% ipython --no-banner

In [1]: import numpy as np

In [2]: from numpy import linalg as LA

In [3]: np.set_printoptions(precision=1, suppress=True, linewidth=140, floatmode="fixed")

In [4]: mat = np.loadtxt("x.csv", delimiter=",")

In [5]: mat
Out[5]: 
array([[4.0, 3.0, 1.0, 1.0, 3.0, 4.0, 2.0, 3.0, 2.0, 2.0, 4.0],
       [3.0, 4.0, 2.0, 3.0, 1.0, 0.0, 2.0, 2.0, 0.0, 4.0, 1.0],
       [1.0, 2.0, 0.0, 2.0, 3.0, 4.0, 2.0, 0.0, 2.0, 3.0, 3.0],
       [1.0, 3.0, 2.0, 0.0, 0.0, 2.0, 3.0, 4.0, 3.0, 1.0, 2.0],
       [3.0, 1.0, 3.0, 0.0, 4.0, 2.0, 3.0, 0.0, 1.0, 2.0, 1.0],
       [4.0, 0.0, 4.0, 2.0, 2.0, 4.0, 0.0, 2.0, 3.0, 2.0, 2.0],
       [2.0, 2.0, 2.0, 3.0, 3.0, 0.0, 4.0, 2.0, 2.0, 3.0, 1.0],
       [3.0, 2.0, 0.0, 4.0, 0.0, 2.0, 2.0, 4.0, 2.0, 2.0, 0.0],
       [2.0, 0.0, 2.0, 3.0, 1.0, 3.0, 2.0, 2.0, 2.0, 4.0, 2.0],
       [2.0, 4.0, 3.0, 1.0, 2.0, 2.0, 3.0, 2.0, 4.0, 4.0, 2.0],
       [4.0, 1.0, 3.0, 2.0, 1.0, 2.0, 1.0, 0.0, 2.0, 2.0, 4.0]])

In [6]: t3 = np.stack([mat, -2 * mat, mat[::-1]])

In [7]: LA.matrix_rank(t3.reshape(3, -1))
Out[7]: np.int64(2)

In [8]: np.einsum("bij,cij->bc", t3, t3)
Out[8]: 
array([[  732.0, -1464.0,   599.0],
       [-1464.0,  2928.0, -1198.0],
       [  599.0, -1198.0,   732.0]])

In [9]: LA.matrix_rank(t3)
Out[9]: array([11, 11, 11])

In [10]: w, vecs = LA.eigh(mat)

In [11]: vec = np.array([1, 1, 2, 0, 3, 1, 2, 1, 1, 1, 1])

In [12]: np.abs(mat).sum(axis=1).max(), round(float(np.abs(w).max()), 1)
Out[12]: (np.float64(29.0), 23.8)

In [13]: np.round(vec @ mat @ vec / (vec @ vec), 1), round(float(w[0]), 1), round(float(w[-1]), 1)
Out[13]: (np.float64(17.8), -5.3, 23.8)

In [14]: vec @ mat @ vec
Out[14]: np.float64(426.0)

In [15]: w, vecs = LA.eigh(mat)

In [16]: (w > 1e-8).sum(), (w < -1e-8).sum()
Out[16]: (np.int64(7), np.int64(4))

In [17]: np.round(vecs @ np.diag(w) @ vecs.T, 1) + 0
Out[17]: 
array([[4.0, 3.0, 1.0, 1.0, 3.0, 4.0, 2.0, 3.0, 2.0, 2.0, 4.0],
       [3.0, 4.0, 2.0, 3.0, 1.0, 0.0, 2.0, 2.0, 0.0, 4.0, 1.0],
       [1.0, 2.0, 0.0, 2.0, 3.0, 4.0, 2.0, 0.0, 2.0, 3.0, 3.0],
       [1.0, 3.0, 2.0, 0.0, 0.0, 2.0, 3.0, 4.0, 3.0, 1.0, 2.0],
       [3.0, 1.0, 3.0, 0.0, 4.0, 2.0, 3.0, 0.0, 1.0, 2.0, 1.0],
       [4.0, 0.0, 4.0, 2.0, 2.0, 4.0, 0.0, 2.0, 3.0, 2.0, 2.0],
       [2.0, 2.0, 2.0, 3.0, 3.0, 0.0, 4.0, 2.0, 2.0, 3.0, 1.0],
       [3.0, 2.0, 0.0, 4.0, 0.0, 2.0, 2.0, 4.0, 2.0, 2.0, 0.0],
       [2.0, 0.0, 2.0, 3.0, 1.0, 3.0, 2.0, 2.0, 2.0, 4.0, 2.0],
       [2.0, 4.0, 3.0, 1.0, 2.0, 2.0, 3.0, 2.0, 4.0, 4.0, 2.0],
       [4.0, 1.0, 3.0, 2.0, 1.0, 2.0, 1.0, 0.0, 2.0, 2.0, 4.0]])

In [18]: np.unique(w.round(6) + 0, return_counts=True)[1]
Out[18]: array([1, 1, 1, 1, 1, 1, 1, 1, 1, 1, 1])

In [19]: LA.svd(mat, compute_uv=False)
Out[19]: array([23.8,  6.9,  5.6,  5.3,  4.5,  3.8,  3.5,  2.3,  1.8,  1.2,  0.8])

In [20]: np.round(vecs.T @ vecs, 1) + 0
Out[20]: 
array([[1.0, 0.0, 0.0, 0.0, 0.0, 0.0, 0.0, 0.0, 0.0, 0.0, 0.0],
       [0.0, 1.0, 0.0, 0.0, 0.0, 0.0, 0.0, 0.0, 0.0, 0.0, 0.0],
       [0.0, 0.0, 1.0, 0.0, 0.0, 0.0, 0.0, 0.0, 0.0, 0.0, 0.0],
       [0.0, 0.0, 0.0, 1.0, 0.0, 0.0, 0.0, 0.0, 0.0, 0.0, 0.0],
       [0.0, 0.0, 0.0, 0.0, 1.0, 0.0, 0.0, 0.0, 0.0, 0.0, 0.0],
       [0.0, 0.0, 0.0, 0.0, 0.0, 1.0, 0.0, 0.0, 0.0, 0.0, 0.0],
       [0.0, 0.0, 0.0, 0.0, 0.0, 0.0, 1.0, 0.0, 0.0, 0.0, 0.0],
       [0.0, 0.0, 0.0, 0.0, 0.0, 0.0, 0.0, 1.0, 0.0, 0.0, 0.0],
       [0.0, 0.0, 0.0, 0.0, 0.0, 0.0, 0.0, 0.0, 1.0, 0.0, 0.0],
       [0.0, 0.0, 0.0, 0.0, 0.0, 0.0, 0.0, 0.0, 0.0, 1.0, 0.0],
       [0.0, 0.0, 0.0, 0.0, 0.0, 0.0, 0.0, 0.0, 0.0, 0.0, 1.0]])

In [21]: np.round(vecs.T @ mat @ vecs, 1) + 0
Out[21]: 
array([[-5.3,  0.0,  0.0,  0.0,  0.0,  0.0,  0.0,  0.0,  0.0,  0.0,  0.0],
       [ 0.0, -4.5,  0.0,  0.0,  0.0,  0.0,  0.0,  0.0,  0.0,  0.0,  0.0],
       [ 0.0,  0.0, -1.8,  0.0,  0.0,  0.0,  0.0,  0.0,  0.0,  0.0,  0.0],
       [ 0.0,  0.0,  0.0, -1.2,  0.0,  0.0,  0.0,  0.0,  0.0,  0.0,  0.0],
       [ 0.0,  0.0,  0.0,  0.0,  0.8,  0.0,  0.0,  0.0,  0.0,  0.0,  0.0],
       [ 0.0,  0.0,  0.0,  0.0,  0.0,  2.3,  0.0,  0.0,  0.0,  0.0,  0.0],
       [ 0.0,  0.0,  0.0,  0.0,  0.0,  0.0,  3.5,  0.0,  0.0,  0.0,  0.0],
       [ 0.0,  0.0,  0.0,  0.0,  0.0,  0.0,  0.0,  3.8,  0.0,  0.0,  0.0],
       [ 0.0,  0.0,  0.0,  0.0,  0.0,  0.0,  0.0,  0.0,  5.6,  0.0,  0.0],
       [ 0.0,  0.0,  0.0,  0.0,  0.0,  0.0,  0.0,  0.0,  0.0,  6.9,  0.0],
       [ 0.0,  0.0,  0.0,  0.0,  0.0,  0.0,  0.0,  0.0,  0.0,  0.0, 23.8]])

In [22]: w
Out[22]: array([-5.3, -4.5, -1.8, -1.2,  0.8,  2.3,  3.5,  3.8,  5.6,  6.9, 23.8])
